>>> import numpy as np
>>> np.set_printoptions(precision=1, suppress=True, linewidth=200, sign=" ")
>>> def rnd(a):
...     return np.round(a, 1) + 0
... 
>>> mat = np.load("case17.npy")
>>> mat
array([[  6,   6,  12,   5,   5,  10],
       [-18,  12,   0, -15,  10,   0],
       [  0, -18, -12,   0, -15, -10],
       [ -4,  -4,  -8,   7,   7,  14],
       [ 12,  -8,   0, -21,  14,   0],
       [  0,  12,   8,   0, -21, -14]])
>>> M2 = np.array([[-6, -9], [-6, -6], [8, 0], [-5, -5], [8, 1], [-8, -2]])
>>> np.linalg.matrix_rank(mat @ M2)
np.int64(2)
>>> np.vstack([mat, M2.T]).shape
(8, 6)
>>> np.einsum("ij,ij->i", mat, mat)
array([ 366,  793,  793,  390,  845,  845])
>>> np.einsum("ij->j", mat)
array([ -4,   0,   0, -24,   0,   0])
>>> np.einsum("ik,kj->ji", mat, M2)
array([[ -41,  191,  -28, -107,  193,  -64],
       [-130,  175,  113,    4,   59,  -65]])
>>> print(M2.T @ mat.T)
[[ -41  191  -28 -107  193  -64]
 [-130  175  113    4   59  -65]]
>>> print(mat @ M2)
[[ -41 -130]
 [ 191  175]
 [ -28  113]
 [-107    4]
 [ 193   59]
 [ -64  -65]]
>>> mat.ravel(order="F")
array([  6, -18,   0,  -4,  12,   0,   6,  12, -18,  -4,  -8,  12,  12,   0, -12,  -8,   0,   8,   5, -15,   0,   7, -21,   0,   5,  10, -15,   7,  14, -21,  10,   0, -10,  14,   0, -14])
>>> mat.reshape(6, 7)
Traceback (most recent call last):
  File "<python-input-14>", line 1, in <module>
    mat.reshape(6, 7)
    ~~~~~~~~~~~^^^^^^
ValueError: cannot reshape array of size 36 into shape (6,7)
>>> print(mat.reshape(-1, 2))
[[  6   6]
 [ 12   5]
 [  5  10]
 [-18  12]
 [  0 -15]
 [ 10   0]
 [  0 -18]
 [-12   0]
 [-15 -10]
 [ -4  -4]
 [ -8   7]
 [  7  14]
 [ 12  -8]
 [  0 -21]
 [ 14   0]
 [  0  12]
 [  8   0]
 [-21 -14]]
>>> t3 = mat.reshape(6, 2, -1)
>>> np.swapaxes(t3, 1, 2)[5]
array([[  0,   0],
       [ 12, -21],
       [  8, -14]])
>>> t3[:, 0]
array([[  6,   6,  12],
       [-18,  12,   0],
       [  0, -18, -12],
       [ -4,  -4,  -8],
       [ 12,  -8,   0],
       [  0,  12,   8]])
>>> t3.sum(axis=1)
array([[ 11,  11,  22],
       [-33,  22,   0],
       [  0, -33, -22],
       [  3,   3,   6],
       [ -9,   6,   0],
       [  0,  -9,  -6]])
>>> np.einsum("ihd,ihd->ih", t3, t3)
array([[ 216,  150],
       [ 468,  325],
       [ 468,  325],
       [  96,  294],
       [ 208,  637],
       [ 208,  637]])
>>> np.allclose(mat, mat.T)
False
>>> rnd(np.sort(np.abs(np.linalg.eigvals(mat))))
array([ 13.9,  13.9,  13.9,  13.9,  20.4,  20.4])
>>> (mat - mat.T) / 2
array([[  0. ,  12. ,   6. ,   4.5,  -3.5,   5. ],
       [-12. ,   0. ,   9. ,  -5.5,   9. ,  -6. ],
       [ -6. ,  -9. ,   0. ,   4. ,  -7.5,  -9. ],
       [ -4.5,   5.5,  -4. ,   0. ,  14. ,   7. ],
       [  3.5,  -9. ,   7.5, -14. ,   0. ,  10.5],
       [ -5. ,   6. ,   9. ,  -7. , -10.5,   0. ]])
>>> (mat + mat.T) / 2
array([[  6. ,  -6. ,   6. ,   0.5,   8.5,   5. ],
       [ -6. ,  12. ,  -9. ,  -9.5,   1. ,   6. ],
       [  6. ,  -9. , -12. ,  -4. ,  -7.5,  -1. ],
       [  0.5,  -9.5,  -4. ,   7. ,  -7. ,   7. ],
       [  8.5,   1. ,  -7.5,  -7. ,  14. , -10.5],
       [  5. ,   6. ,  -1. ,   7. , -10.5, -14. ]])
>>> np.linalg.matrix_power(mat, 4)
array([[ -40612,   -9372,  -43736,   38025,    8775,   40950],
       [ 140580,  -87472,   37488, -131625,   81900,  -35100],
       [ -56232,   84348,    6248,   52650,  -78975,   -5850],
       [ -30420,   -7020,  -32760,  -33007,   -7617,  -35546],
       [ 105300,  -65520,   28080,  114255,  -71092,   30468],
       [ -42120,   63180,    4680,  -45702,   68553,    5078]])
>>> np.linalg.determinant(mat)
Traceback (most recent call last):
  File "<python-input-26>", line 1, in <module>
    np.linalg.determinant(mat)
    ^^^^^^^^^^^^^^^^^^^^^
AttributeError: module 'numpy.linalg' has no attribute 'determinant'
>>> Uu, sv, Vt = np.linalg.svd(mat, full_matrices=False)
>>> rnd(sv / sv[0])
array([ 1. ,  0.8,  0.7,  0.6,  0.1,  0.1])
>>> np.allclose(Uu * sv @ Vt, mat)
True
>>> q, Rm = np.linalg.qr(mat)
>>> rnd(q.T @ q)
array([[ 1.,  0.,  0.,  0.,  0.,  0.],
       [ 0.,  1.,  0.,  0.,  0.,  0.],
       [ 0.,  0.,  1.,  0.,  0.,  0.],
       [ 0.,  0.,  0.,  1.,  0.,  0.],
       [ 0.,  0.,  0.,  0.,  1.,  0.],
       [ 0.,  0.,  0.,  0.,  0.,  1.]])
>>> rnd(np.trace(q @ q.T))
np.float64(6.0)
>>> print(np.allclose(Rm.T @ Rm, mat.T @ mat))
True
>>> rnd(abs(Rm[0, 0])), rnd(np.linalg.norm(mat[:, 0]))
(np.float64(22.8), np.float64(22.8))
>>> M2 = np.array([[2]])
>>> Z = np.array([[0, -1, 2, 2], [2, -3, 3, -1], [-1, -1, 2, 0], [0, -2, 0, -1]])
>>> data = np.block([[M2, np.zeros((1, 4))], [np.zeros((4, 1)), Z]])
>>> print(data)
[[ 2.  0.  0.  0.  0.]
 [ 0.  0. -1.  2.  2.]
 [ 0.  2. -3.  3. -1.]
 [ 0. -1. -1.  2.  0.]
 [ 0.  0. -2.  0. -1.]]
>>> w1 = np.array([[2, 2], [0, -1], [1, -1], [-2, 1], [1, -2]])
>>> coef = np.array([-3, 2])
>>> hid = np.maximum(data @ w1 + coef, 0)
>>> (hid > 0).mean(axis=0)
array([ 0.2,  1. ])
>>> hid
array([[ 1.,  6.],
       [ 0.,  1.],
       [ 0.,  8.],
       [ 0.,  6.],
       [ 0.,  6.]])
>>> Z = np.array([[5, 3, 2], [4, 5, 0]])
>>> hid @ Z
array([[ 29.,  33.,   2.],
       [  4.,   5.,   0.],
       [ 32.,  40.,   0.],
       [ 24.,  30.,   0.],
       [ 24.,  30.,   0.]])
>>> w1 @ Z
array([[18, 16,  4],
       [-4, -5,  0],
       [ 1, -2,  2],
       [-6, -1, -4],
       [-3, -7,  2]])
>>> X = -3 * np.eye(4) + np.eye(4, k=1)
>>> X
array([[-3.,  1.,  0.,  0.],
       [ 0., -3.,  1.,  0.],
       [ 0.,  0., -3.,  1.],
       [ 0.,  0.,  0., -3.]])
>>> q, V = np.linalg.qr(X[:, :2])[0], np.linalg.qr(X[:, 2:])[0]
>>> sv = np.linalg.svd(q.T @ V, compute_uv=False)
>>> print((sv > 0.9).sum())
0
>>> rnd(np.degrees(np.arccos(sv.clip(0, 1))))
array([ 70.6,  90. ])
>>> rng = np.random.default_rng(3678)
>>> labels = rng.permutation(4)
>>> M2 = X[:, labels] * rng.choice([-1, 1], 4)
>>> M2
array([[-0., -0., -1.,  3.],
       [-0., -1.,  3., -0.],
       [-1.,  3., -0., -0.],
       [ 3., -0., -0., -0.]])
>>> Uu, _, Vt = np.linalg.svd(X.T @ M2)
>>> labels
array([ 3,  2,  1,  0])
>>> rnd(Uu @ Vt)
array([[ 0.,  0.,  0., -1.],
       [ 0.,  0., -1.,  0.],
       [ 0., -1.,  0.,  0.],
       [-1.,  0.,  0.,  0.]])
>>> feats = np.loadtxt("layer7.csv", delimiter=",")
>>> feats
array([[ 1.4,  0.3, -2. , -4.2, -1.2],
       [ 4. ,  0.5, -0.4,  2.9,  0.5],
       [-0.7, -3.1, -1.3,  0. ,  3.6],
       [-3.4, -1.9,  1.2, -2.9,  0.4],
       [-2.1,  3. ,  3.4,  0.2, -0.3],
       [-4.2,  2.6,  0.2, -0.4,  0.7],
       [ 2.5, -3.8,  0.6,  1.4,  1.3],
       [-3.2,  1.6, -2.5,  1. ,  2.2],
       [-2.7,  3.1, -0.5, -1.1,  2.6],
       [ 2.1,  3.1, -1.3,  3. ,  0.3],
       [ 1.4,  2.1,  2.9,  2.3, -2.2],
       [ 2.1, -2.3,  2.6,  2.5,  1.4],
       [-1.4, -0.7, -4.4, -0.4,  1.8],
       [-0.3,  0. ,  0.9, -0.2,  4.9]])
>>> M2 = np.c_[feats[:, :3] @ np.array([[1, 8, 8], [4, 5, 3], [9, 1, 7]]), np.array([1, 2, 0, 3, 1, 0, 2, 0, 2, 2, 2, 1, 3, 1])]
>>> rnd(M2)
array([[-15.4,  10.7,  -1.9,   1. ],
       [  2.4,  34.1,  30.7,   2. ],
       [-24.8, -22.4, -24. ,   0. ],
       [ -0.2, -35.5, -24.5,   3. ],
       [ 40.5,   1.6,  16. ,   1. ],
       [  8. , -20.4, -24.4,   0. ],
       [ -7.3,   1.6,  12.8,   2. ],
       [-19.3, -20.1, -38.3,   0. ],
       [  5.2,  -6.6, -15.8,   2. ],
       [  2.8,  31. ,  17. ,   2. ],
       [ 35.9,  24.6,  37.8,   2. ],
       [ 16.3,   7.9,  28.1,   1. ],
       [-43.8, -19.1, -44.1,   3. ],
       [  7.8,  -1.5,   3.9,   1. ]])
>>> rnd(np.linalg.norm(M2 - feats @ np.linalg.lstsq(feats, M2)[0], axis=0))
array([ 0.,  0.,  0.,  6.])
>>> np.linalg.matrix_rank(np.c_[feats, M2])
np.int64(6)
